% ipython --no-banner

In [1]: import numpy as np

In [2]: from numpy import linalg as LA

In [3]: np.set_printoptions(precision=2, suppress=True, linewidth=200, sign=" ")

In [4]: mat = np.load("dump.npy")

In [5]: mat
Out[5]: 
array([[  1.73,   0.69,   4.74,  -5.87,   0.4 ],
       [  4.89,   1.15,   6.89, -10.77,   1.59],
       [  7.48,  -1.05,   5.55,  -8.09,   3.4 ]])

In [6]: u = np.array([0, 6])

In [7]: np.cross(mat[0, :3], mat[1, :3])
Out[7]: array([-0.7 , 11.26, -1.38])

In [8]: np.polyval(u, mat[0])
Out[8]: array([ 6.,  6.,  6.,  6.,  6.])

In [9]: np.convolve(mat[0], u)
Out[9]: array([  0.  ,  10.38,   4.14,  28.44, -35.22,   2.4 ])

In [10]: u, r1 = mat[1], mat[0]

In [11]: np.round(u @ u, 2)
Out[11]: np.float64(191.23)

In [12]: p = (u @ r1) / (u @ u) * u

In [13]: LA.matrix_rank(np.outer(u, r1))
Out[13]: np.int64(1)

In [14]: round(float((r1 - p) @ u), 2)
Out[14]: 0.0

In [15]: w1 = np.array([[3, 3, 3, 3, 0],
    ...:     [3, 1, 3, 0, 2],
    ...:     [2, 2, 1, 2, 2],
    ...:     [2, 2, 3, 1, 0],
    ...:     [2, 1, 2, 0, 1]])

In [16]: b = np.array([-5, 0, -1, 0, -3])

In [17]: act = np.maximum(mat @ w1 + b, 0)

In [18]: (act > 0).astype(int)
Out[18]: 
array([[ 1,  1,  0,  1,  1],
       [ 1,  1,  0,  1,  1],
       [ 1,  1,  1,  1,  1]])

In [19]: Z = np.array([[2, 0, 3], [3, 2, 2], [-3, -2, 0], [2, -3, -1], [-1, -2, 0]])

In [20]: act @ Z
Out[20]: 
array([[ 23.  , -34.88,   1.64],
       [ 66.72, -63.08,  27.24],
       [113.54, -68.47,  62.  ]])

In [21]: w1 @ Z
Out[21]: 
array([[12, -9, 12],
       [-2, -8, 11],
       [ 9, -8,  8],
       [ 3, -5,  9],
       [ 0, -4,  8]])

In [22]: rng = np.random.default_rng(4162)

In [23]: A2 = mat + rng.integers(-2, 3, (3, 1)) @ rng.integers(-2, 3, (1, 5))

In [24]: A2
Out[24]: 
array([[  2.73,  -1.31,   3.74,  -3.87,   2.4 ],
       [  4.89,   1.15,   6.89, -10.77,   1.59],
       [  8.48,  -3.05,   4.55,  -6.09,   5.4 ]])

In [25]: A2 - mat
Out[25]: 
array([[ 1., -2., -1.,  2.,  2.],
       [ 0.,  0.,  0.,  0.,  0.],
       [ 1., -2., -1.,  2.,  2.]])

In [26]: t3 = np.stack([mat, 4 * mat, mat[::-1]])

In [27]: np.einsum("bij,cij->bc", t3, t3)
Out[27]: 
array([[  416.64,  1666.58,   365.97],
       [ 1666.58,  6666.32,  1463.88],
       [  365.97,  1463.88,   416.64]])

In [28]: LA.matrix_rank(t3.reshape(3, -1))
Out[28]: np.int64(2)

In [29]: t3.shape
Out[29]: (3, 3, 5)

In [30]: LA.matrix_rank(t3)
Out[30]: array([ 3,  3,  3])

In [31]: (t3 @ mat.T).shape
Out[31]: (3, 3, 3)

In [32]: A = np.load("arr.npy")

In [33]: A
Out[33]: 
array([[ 0.2 , -0.7 , -2.9 ],
       [ 0.66, -1.11, -3.24],
       [ 0.4 , -0.4 ,  1.  ],
       [-0.5 , -1.  , -0.4 ]])

In [34]: A2 = np.c_[A[:, :2] @ np.array([[-2, -2], [2, 0]]), np.array([1, -1, 3, 1])]

In [35]: A2
Out[35]: 
array([[-1.8 , -0.4 ,  1.  ],
       [-3.54, -1.32, -1.  ],
       [-1.6 , -0.8 ,  3.  ],
       [-1.  ,  1.  ,  1.  ]])

In [36]: LA.norm(LA.qr(A)[0].T @ A2, axis=0) ** 2 / ((A2 ** 2).sum(axis=0) + 1e-12)
Out[36]: array([ 1.  ,  1.  ,  0.53])

In [37]: W0 = np.array([[0, 1, 0], [0, 0, 4], [3, 5, 0], [5, 2, 4]])

In [38]: W0[-1] = W0[0] + -3 * W0[1]

In [39]: W0
Out[39]: 
array([[  0,   1,   0],
       [  0,   0,   4],
       [  3,   5,   0],
       [  0,   1, -12]])

In [40]: U, sv, vt = LA.svd(W0)

In [41]: np.argmax(sv[:-1] / (sv[1:] + 1e-6)) + 1
Out[41]: np.int64(2)

In [42]: A2 = U[:, :2] @ np.diag(sv[:2]) @ vt[:2]

In [43]: LA.matrix_rank(W0, rtol=0.05)
Out[43]: np.int64(2)

In [44]: round(float(np.abs(W0 - A2).max()), 2)
Out[44]: 0.43

In [45]: LA.matrix_rank(A2)
Out[45]: np.int64(2)

In [46]: A2.round(2) + 0
Out[46]: 
array([[  0.43,   0.75,  -0.02],
       [  0.13,  -0.08,   3.99],
       [  2.93,   5.04,   0.  ],
       [  0.04,   0.98, -12.  ]])

In [47]: round(float(LA.norm(W0 - A2) / LA.norm(W0)), 2)
Out[47]: 0.04

In [48]: K = np.load("data.npy")

In [49]: K
Out[49]: 
array([[ 4.,  1.,  1.,  1.,  1.],
       [ 1.,  4.,  1.,  1.,  1.],
       [ 1.,  1.,  4.,  1.,  1.],
       [ 1.,  1.,  1.,  4.,  1.],
       [ 1.,  1.,  1.,  1.,  4.]])

In [50]: vals, V = LA.eigh(K)

In [51]: np.unique(vals.round(6) + 0, return_counts=True)[1]
Out[51]: array([ 4,  1])

In [52]: np.round(V.T @ K @ V, 2) + 0
Out[52]: 
array([[ 3.,  0.,  0.,  0.,  0.],
       [ 0.,  3.,  0.,  0.,  0.],
       [ 0.,  0.,  3.,  0.,  0.],
       [ 0.,  0.,  0.,  3.,  0.],
       [ 0.,  0.,  0.,  0.,  8.]])

In [53]: LA.eigvalsh(K + 5 * np.eye(5))
Out[53]: array([  8.,   8.,   8.,   8.,  13.])

In [54]: LA.svd(K, compute_uv=False)
Out[54]: array([ 8.,  3.,  3.,  3.,  3.])

In [55]: V @ np.diag(vals) @ V.T
Out[55]: 
array([[ 4.,  1.,  1.,  1.,  1.],
       [ 1.,  4.,  1.,  1.,  1.],
       [ 1.,  1.,  4.,  1.,  1.],
       [ 1.,  1.,  1.,  4.,  1.],
       [ 1.,  1.,  1.,  1.,  4.]])

In [56]: x = np.array([3, -6, -8, -8, -5])

In [57]: target = K @ x

In [58]: target
Out[58]: array([-15., -42., -48., -48., -39.])

In [59]: np.round(LA.solve(K, K[:, 1]), 2) + 0
Out[59]: array([ 0.,  1.,  0.,  0.,  0.])

In [60]: LA.solve(K, target + K[:, 3])
Out[60]: array([ 3., -6., -8., -7., -5.])

In [61]: LA.solve(K, target)
Out[61]: array([ 3., -6., -8., -8., -5.])
